% python3 -q
>>> import numpy as np
>>> np.set_printoptions(precision=3, suppress=True, linewidth=140, sign=" ")
>>> def rd(a):
...     return np.round(a, 3) + 0
... 
>>> J = np.loadtxt("run9.csv", delimiter=",")
>>> print(J)
[[-10.  -9.  -5.  -3.]
 [  0.   4.   0.   0.]
 [ 33.  21.  16.   7.]
 [  9.   6.   3.   6.]]
>>> Q = J.astype(float).copy()
>>> for j in range(4):
...     Q[:, j] -= Q[:, :j] @ (Q[:, :j].T @ Q[:, j])
...     Q[:, j] /= np.linalg.norm(Q[:, j])
... 
>>> print(rd(Q.T @ J))
[[35.637 23.487 16.977  8.839]
 [ 0.     4.73   0.057  0.507]
 [ 0.     0.     1.337 -3.805]
 [ 0.     0.     0.     1.065]]
>>> print(rd(Q.T @ Q))
[[ 1.  0.  0.  0.]
 [ 0.  1.  0.  0.]
 [ 0.  0.  1.  0.]
 [ 0.  0.  0.  1.]]
>>> F = np.array([[2, 0, 1, -1, -1],
...     [2, 0, 1, -1, -1],
...     [-2, 0, -2, -1, -1],
...     [0, -1, 1, 2, -1],
...     [-1, -1, -1, 1, -1]])
>>> # rows 0 and 1 are equal
>>> r = np.linalg.matrix_rank(F)
>>> print(r)
4
>>> N = np.linalg.svd(F)[2][r:].T
>>> print([int(np.linalg.matrix_rank(np.delete(F, i, axis=0))) for i in range(5)])
[4, 4, 3, 3, 3]
>>> print([int(np.linalg.matrix_rank(F[:, :j + 1])) for j in range(5)])
[1, 2, 3, 4, 4]
>>> print(rd(N @ N.T))
[[ 0.064  0.193 -0.086  0.107 -0.064]
 [ 0.193  0.579 -0.257  0.321 -0.193]
 [-0.086 -0.257  0.114 -0.143  0.086]
 [ 0.107  0.321 -0.143  0.179 -0.107]
 [-0.064 -0.193  0.086 -0.107  0.064]]
>>> U, s, vt = np.linalg.svd(F)
>>> print(rd(s))
[ 4.498  3.129  2.395  0.497  0.   ]
>>> print(np.argmax(s[:-1] / (s[1:] + 1e-6)) + 1)
4
>>> M2 = U[:, :4] @ np.diag(s[:4]) @ vt[:4]
>>> print(np.linalg.matrix_rank(F, rtol=0.05))
4
>>> print(rd(np.linalg.norm(F - M2) / np.linalg.norm(F)))
0.0
>>> print(rd(np.linalg.norm(F - M2, 2)), rd(s[4]))
0.0 0.0
>>> K = np.load("case1.npy")
>>> print(K)
[[ 2  0  3  3  2]
 [ 0  0 -4  1  0]
 [ 3 -4 -4 -4 -4]
 [ 3  1 -4 -4 -1]
 [ 2  0 -4 -1 -4]]
>>> # symmetric, so the eigenvalues are real
>>> M2 = K / np.linalg.norm(K, axis=1, keepdims=True)
>>> cov = M2 @ M2.T
>>> print(rd(cov[4]))
[-0.613  0.598  0.808  0.752  1.   ]
>>> print(rd(np.degrees(np.arccos(np.clip(cov[4, 1], -1, 1)))))
53.267
>>> print((cov - 2 * np.eye(5)).round(6).argmax(axis=1))
[ 1  4  4  4  2]
>>> print(rd(np.linalg.norm(M2, axis=1)))
[ 1.  1.  1.  1.  1.]
>>> print(rd(cov))
[[ 1.    -0.428 -0.597 -0.598 -0.613]
 [-0.428  1.     0.341  0.444  0.598]
 [-0.597  0.341  1.     0.732  0.808]
 [-0.598  0.444  0.732  1.     0.752]
 [-0.613  0.598  0.808  0.752  1.   ]]
